$ python3 -q
>>> import numpy as np
>>> np.set_printoptions(precision=2, suppress=True, linewidth=120, sign=" ")
>>> A = np.loadtxt("out9.csv", delimiter=",")
>>> A
array([[ 0.,  1.,  1.,  1.],
       [ 1.,  2.,  2.,  2.],
       [ 1.,  2.,  2.,  2.]])
>>> np.abs(np.diag(np.linalg.qr(A)[1])) > 1e-9
array([ True,  True, False])
>>> round(np.trace(np.linalg.pinv(A) @ A), 2)
np.float64(2.0)
>>> np.unique(A.round(6), axis=0).shape
(2, 4)
>>> np.linalg.lstsq(A[:-1].T, A[-1])[2]
np.int32(2)
>>> np.round(A @ np.linalg.pinv(A) @ A, 2) + 0
array([[ 0.,  1.,  1.,  1.],
       [ 1.,  2.,  2.,  2.],
       [ 1.,  2.,  2.,  2.]])
>>> np.linalg.norm(A, axis=1).argmax()
np.int64(1)
>>> round(float(np.linalg.norm(A, 2)), 2)
5.37
>>> print(A[1] @ A[2])
13.0
>>> np.round(np.linalg.norm(A[1], 1), 2), round(np.linalg.norm(A[1], np.inf), 2)
(np.float64(7.0), np.float64(2.0))
>>> round(np.linalg.norm(A) ** 2 / np.linalg.norm(A, 2) ** 2, 2)
np.float64(1.01)
>>> U, sig = np.linalg.svd(A)
Traceback (most recent call last):
  File "<python-input-14>", line 1, in <module>
    U, sig = np.linalg.svd(A)
    ^^^^^^
ValueError: too many values to unpack (expected 2)
>>> U, sig, vt = np.linalg.svd(A, full_matrices=False)
>>> print(np.allclose(U * sig @ vt, A))
True
>>> np.round(sig / sig[0], 2) + 0
array([ 1.  ,  0.09,  0.  ])
>>> print(np.round(U.T @ A @ vt.T, 2) + 0)
[[ 5.37  0.    0.  ]
 [ 0.    0.46  0.  ]
 [ 0.    0.    0.  ]]
>>> np.abs(U[:, 0]).round(6).argmax()
np.int64(1)
>>> np.argsort(-np.linalg.norm(A, axis=0).round(6), kind="stable")[:3]
array([ 1,  2,  3])
>>> np.linalg.cond(A) > 100
np.True_
>>> print(np.linalg.matrix_rank(A, rtol=0.1))
1
>>> [round(float(x), 2) for x in np.linalg.svd(A, compute_uv=False)[:3]]
[5.37, 0.46, 0.0]
>>> round(np.linalg.norm(A, 2) / np.linalg.norm(A), 2)
np.float64(1.0)
>>> J = np.array([[2, 1, 1], [1, 1, 2], [1, 2, 0]])
>>> J[-1] = J[0] + 3 * J[1]
>>> J
array([[ 2,  1,  1],
       [ 1,  1,  2],
       [ 5,  4,  7]])
>>> np.trace(J)
np.int64(10)
>>> np.linalg.matrix_power(J, 3)
array([[  82,   61,  101],
       [ 121,   91,  152],
       [ 445,  334,  557]])
>>> J @ J
array([[ 10,   7,  11],
       [ 13,  10,  17],
       [ 49,  37,  62]])
>>> print(np.round(np.linalg.det(J), 2))
-0.0
>>> np.round(np.sort(np.abs(np.linalg.eigvals(J))), 2) + 0
array([ 0.,  1.,  9.])
>>> x = np.array([5, -8, -1])
>>> a = np.maximum(J @ x, 0)
>>> J * (a > 1e-9)[:, None]
array([[ 2,  1,  1],
       [ 0,  0,  0],
       [ 0,  0,  0]])
>>> print(np.maximum(J @ (3 * x), 0))
[ 3  0  0]
>>> print(a)
[ 1  0  0]
>>> rng = np.random.default_rng(911628)
>>> F = rng.normal(size=(15, 3))
>>> F = 3 * F / np.linalg.norm(F, axis=1, keepdims=True)
>>> F
array([[-2.91,  0.57, -0.45],
       [-0.29,  2.21, -2.01],
       [ 2.78, -1.06,  0.41],
       [-0.43, -1.77, -2.39],
       [ 1.84,  1.85,  1.49],
       [-1.59, -2.43, -0.75],
       [ 0.74, -2.08,  2.03],
       [-0.56, -0.56,  2.89],
       [ 2.94,  0.05, -0.59],
       [ 0.06,  2.12,  2.12],
       [-2.75, -0.04, -1.21],
       [ 0.38, -2.77,  1.08],
       [ 0.22,  2.94,  0.56],
       [-2.02,  0.05,  2.22],
       [-0.67, -2.77, -0.94]])
>>> x = np.array([-8, -8, 3])
>>> y = F @ x
>>> np.round(np.linalg.pinv(F) @ F, 2) + 0
array([[ 1.,  0.,  0.],
       [ 0.,  1.,  0.],
       [ 0.,  0.,  1.]])
>>> np.linalg.solve(F.T @ F, F.T @ y)
array([-8., -8.,  3.])
>>> y = y + 0.3 * rng.normal(size=15)
>>> y
array([ 17.36, -20.8 , -12.68,  10.49, -25.68,  29.97,  16.96,  17.77, -26.02, -10.92,  18.41,  22.01, -23.69,  22.68,
        24.68])
>>> beta, *_ = np.linalg.lstsq(F, y)
>>> round(np.linalg.norm(y - F @ beta), 2)
np.float64(1.03)
>>> print(np.round(F.T @ (y - F @ beta), 2) + 0)
[ 0.  0.  0.]
>>> [round(float(np.linalg.norm(np.linalg.solve(F.T @ F + lam * np.eye(3), F.T @ y))), 2) for lam in (0, 1, 10, 100)]
[11.73, 11.47, 9.61, 3.76]
